$ python3 -q
>>> import numpy as np
>>> np.set_printoptions(precision=2, suppress=True, linewidth=160, floatmode="fixed")
>>> rnd = lambda a: np.round(a, 2) + 0
>>> X = np.load("block15.npy")
>>> print(X)
[[0 0 1]
 [1 0 0]
 [0 1 0]]
>>> # rows sum to 1
>>> print(rnd(np.sort(np.abs(np.linalg.eigvals(X)))[::-1]))
[1.00 1.00 1.00]
>>> pr = np.eye(3)[1]
>>> for _ in range(4):
...     pr = pr @ X
...     print(pr.round(2))
... 
[1.00 0.00 0.00]
[0.00 0.00 1.00]
[0.00 1.00 0.00]
[1.00 0.00 0.00]
>>> vec = np.array([-2, 1, 0])
>>> target = X @ vec
>>> b, lr = np.zeros(3), 1 / np.linalg.norm(X, 2) ** 2
>>> for i in range(150):
...     b -= lr * X.T @ (X @ b - target)
...     if i % 50 == 0: print(i, round(np.linalg.norm(X @ b - target), 2))
... 
0 0.0
50 0.0
100 0.0
>>> print(b)
[-2.00  1.00  0.00]
>>> vec = np.array([-1, -2, 1])
>>> print(rnd(np.linalg.norm(vec)), rnd(np.linalg.norm(X @ vec)))
2.45 2.45
>>> print([p for p in range(1, 25) if np.allclose(np.linalg.matrix_power(X, p), np.eye(3))])
[3, 6, 9, 12, 15, 18, 21, 24]
>>> print(X.T @ (X @ vec))
[-1 -2  1]
>>> Q, r_ = np.linalg.qr(X)
>>> print(abs(r_[0, 0]), rnd(np.linalg.norm(X[:, 0])))
1.0 1.0
>>> print(r_)
[[-1.00  0.00  0.00]
 [ 0.00 -1.00  0.00]
 [ 0.00  0.00  1.00]]
>>> print(Q)
[[ 0.00  0.00  1.00]
 [-1.00  0.00  0.00]
 [-0.00 -1.00  0.00]]
>>> print(np.trace(Q @ Q.T))
3.0
>>> W0 = np.load("layer19.npy")
>>> print(W0)
[[ 0.02 -0.14 -0.70 -0.70]
 [-0.14  0.98 -0.10 -0.10]
 [-0.70 -0.10  0.50 -0.50]
 [-0.70 -0.10 -0.50  0.50]]
>>> print([round(float(np.linalg.det(W0[:i, :i])), 2) + 0 for i in range(1, 5)])
[0.02, 0.0, -0.5, -1.0]
>>> vals, V = np.linalg.eigh(W0)
>>> vec = np.array([4, -5, -3, -4])
>>> print(rnd(V * np.maximum(vals, 0) @ V.T))
[[ 0.51 -0.07 -0.35 -0.35]
 [-0.07  0.99 -0.05 -0.05]
 [-0.35 -0.05  0.75 -0.25]
 [-0.35 -0.05 -0.25  0.75]]
>>> print(rnd(vec @ W0 @ vec / (vec @ vec)), rnd(vals[0]), rnd(vals[-1]))
0.96 -1.0 1.0
>>> print(rnd(np.abs(W0).sum(axis=1).max()), rnd(np.abs(vals).max()))
1.8 1.0
>>> print(rnd(vec @ W0 @ vec))
63.12
>>> print(rnd(np.linalg.eigvalsh(W0[1:, 1:])))
[-0.02  1.00  1.00]
